% ipython --no-banner

In [1]: import numpy as np

In [2]: from numpy import linalg as LA

In [3]: np.set_printoptions(suppress=True, linewidth=140)

In [4]: rd = lambda a: np.round(a, 2) + 0

In [5]: X = np.load("x.npy")

In [6]: rd(X)
Out[6]: 
array([[-0.46,  0.88, -0.08],
       [-0.75, -0.44, -0.48],
       [-0.46, -0.16,  0.87]])

In [7]: def softmax(z):
   ...:     e = np.exp(z - z.max(axis=-1, keepdims=True))
   ...:     return e / e.sum(axis=-1, keepdims=True)
   ...: 

In [8]: rd(softmax(X[0]))
Out[8]: array([0.16, 0.61, 0.23])

In [9]: rd(softmax(10 * X[0]))
Out[9]: array([0., 1., 0.])

In [10]: print(rd(softmax(X[0] + 2)))
[0.16 0.61 0.23]

In [11]: scores = X @ X.T / np.sqrt(3)

In [12]: rd(softmax(scores))
Out[12]: 
array([[0.47, 0.26, 0.26],
       [0.26, 0.47, 0.26],
       [0.26, 0.26, 0.47]])

In [13]: q, r_ = LA.qr(X)

In [14]: print(rd(np.trace(q @ q.T)))
3.0

In [15]: abs(r_[0, 0]), rd(LA.norm(X[:, 0]))
Out[15]: (np.float64(1.0), np.float64(1.0))

In [16]: rd(q @ r_)
Out[16]: 
array([[-0.46,  0.88, -0.08],
       [-0.75, -0.44, -0.48],
       [-0.46, -0.16,  0.87]])

In [17]: rd(np.trace(X))
Out[17]: np.float64(-0.04)

In [18]: rng = np.random.default_rng(91684)

In [19]: z = rng.permutation(3)

In [20]: z
Out[20]: array([2, 1, 0])

In [21]: Y = X[z][:, z]

In [22]: print(rd(LA.det(Y)), rd(LA.det(X[z])))
1.0 -1.0

In [23]: rd(np.diag(Y))
Out[23]: array([ 0.87, -0.44, -0.46])

In [24]: rd(np.trace(Y))
Out[24]: np.float64(-0.04)

In [25]: rd(np.sort(np.abs(LA.eigvals(Y))))
Out[25]: array([1., 1., 1.])

In [26]: rd(Y)
Out[26]: 
array([[ 0.87, -0.16, -0.46],
       [-0.48, -0.44, -0.75],
       [-0.08,  0.88, -0.46]])

In [27]: print(np.allclose(Y, X))
False
